$ python -q
>>> import numpy as np
>>> np.set_printoptions(precision=2, suppress=True, linewidth=140)
>>> X = np.array([[-3, -2, -3], [-2, -3, -2], [-3, -2, -3]])
>>> print(X)
[[-3 -2 -3]
 [-2 -3 -2]
 [-3 -2 -3]]
>>> X @ np.linalg.pinv(X) @ X
array([[-3., -2., -3.],
       [-2., -3., -2.],
       [-3., -2., -3.]])
>>> np.linalg.lstsq(X[:-1].T, X[-1])[2]
np.int32(2)
>>> print(np.round(np.trace(np.linalg.pinv(X) @ X), 2))
2.0
>>> np.abs(np.diag(np.linalg.qr(X)[1])) > 1e-9
array([ True,  True, False])
>>> def softmax(z):
...     e = np.exp(z - z.max(axis=-1, keepdims=True))
...     return e / e.sum(axis=-1, keepdims=True)
... 
>>> softmax(X[2])
array([0.21, 0.58, 0.21])
>>> softmax(X).sum(axis=1)
array([1., 1., 1.])
>>> att = X @ X.T / np.sqrt(3)
>>> softmax(att).round(6).argmax(axis=1)
array([0, 0, 0])
>>> print(softmax(att)[2] @ X)
[-2.95 -2.05 -2.95]
>>> U, sigma, Vt = np.linalg.svd(X)
>>> np.argmax(sigma[:-1] / (sigma[1:] + 1e-6)) + 1
np.int64(2)
>>> sigma.round(2) + 0
array([7.7, 1.3, 0. ])
>>> other = U[:, :2] @ np.diag(sigma[:2]) @ Vt[:2]
>>> round(float(np.linalg.norm(X - other, 2)), 2), round(float(sigma[2]), 2)
(0.0, 0.0)
>>> np.linalg.matrix_rank(other)
np.int64(2)
>>> round(np.abs(X - other).max(), 2)
np.float64(0.0)
>>> print(np.allclose(X @ X.T, X.T @ X))
True
>>> round(float(np.linalg.det(X)), 2)
0.0
>>> np.round(np.sort(np.abs(np.linalg.eigvals(X))), 2) + 0
array([0. , 1.3, 7.7])
>>> np.trace(X)
np.int64(-9)
>>> w, vecs = np.linalg.eigh(X)
>>> print(np.round(np.linalg.eigvalsh(X @ X), 2) + 0)
[ 0.    1.69 59.31]
>>> np.abs(vecs[:, -1]).round(6).argmax()
np.int64(0)
>>> arr = np.loadtxt("out7.csv", delimiter=",")
>>> print(arr)
[[1. 3. 3. 1. 3. 3. 3.]
 [0. 1. 3. 2. 0. 0. 1.]
 [0. 0. 2. 0. 1. 3. 3.]
 [0. 0. 0. 3. 0. 0. 2.]
 [0. 0. 0. 0. 1. 0. 1.]
 [0. 0. 0. 0. 0. 0. 3.]
 [0. 0. 0. 0. 0. 0. 1.]]
>>> np.trace(arr)
np.float64(9.0)
>>> round(float(np.linalg.det(arr)), 2)
0.0
>>> np.sort(np.abs(np.linalg.eigvals(arr)))
array([0., 1., 1., 1., 1., 2., 3.])
>>> (arr - arr.T) / 2
array([[ 0. ,  1.5,  1.5,  0.5,  1.5,  1.5,  1.5],
       [-1.5,  0. ,  1.5,  1. ,  0. ,  0. ,  0.5],
       [-1.5, -1.5,  0. ,  0. ,  0.5,  1.5,  1.5],
       [-0.5, -1. ,  0. ,  0. ,  0. ,  0. ,  1. ],
       [-1.5,  0. , -0.5,  0. ,  0. ,  0. ,  0.5],
       [-1.5,  0. , -1.5,  0. ,  0. ,  0. ,  1.5],
       [-1.5, -0.5, -1.5, -1. , -0.5, -1.5,  0. ]])
>>> print(np.round(np.abs(np.linalg.eigvals(arr)).max(), 2))
3.0
>>> np.allclose(arr @ arr.T, arr.T @ arr)
False
>>> np.allclose(arr, arr.T)
False
>>> arr @ arr
array([[ 1.,  6., 18., 10.,  9., 12., 32.],
       [ 0.,  1.,  9.,  8.,  3.,  9., 15.],
       [ 0.,  0.,  4.,  0.,  3.,  6., 19.],
       [ 0.,  0.,  0.,  9.,  0.,  0.,  8.],
       [ 0.,  0.,  0.,  0.,  1.,  0.,  2.],
       [ 0.,  0.,  0.,  0.,  0.,  0.,  3.],
       [ 0.,  0.,  0.,  0.,  0.,  0.,  1.]])
>>> print(np.linalg.matrix_power(arr, 4))
[[  1.  12. 144. 148.  90. 174. 630.]
 [  0.   1.  45.  80.  33.  63. 298.]
 [  0.   0.  16.   0.  15.  24. 119.]
 [  0.   0.   0.  81.   0.   0.  80.]
 [  0.   0.   0.   0.   1.   0.   4.]
 [  0.   0.   0.   0.   0.   0.   3.]
 [  0.   0.   0.   0.   0.   0.   1.]]
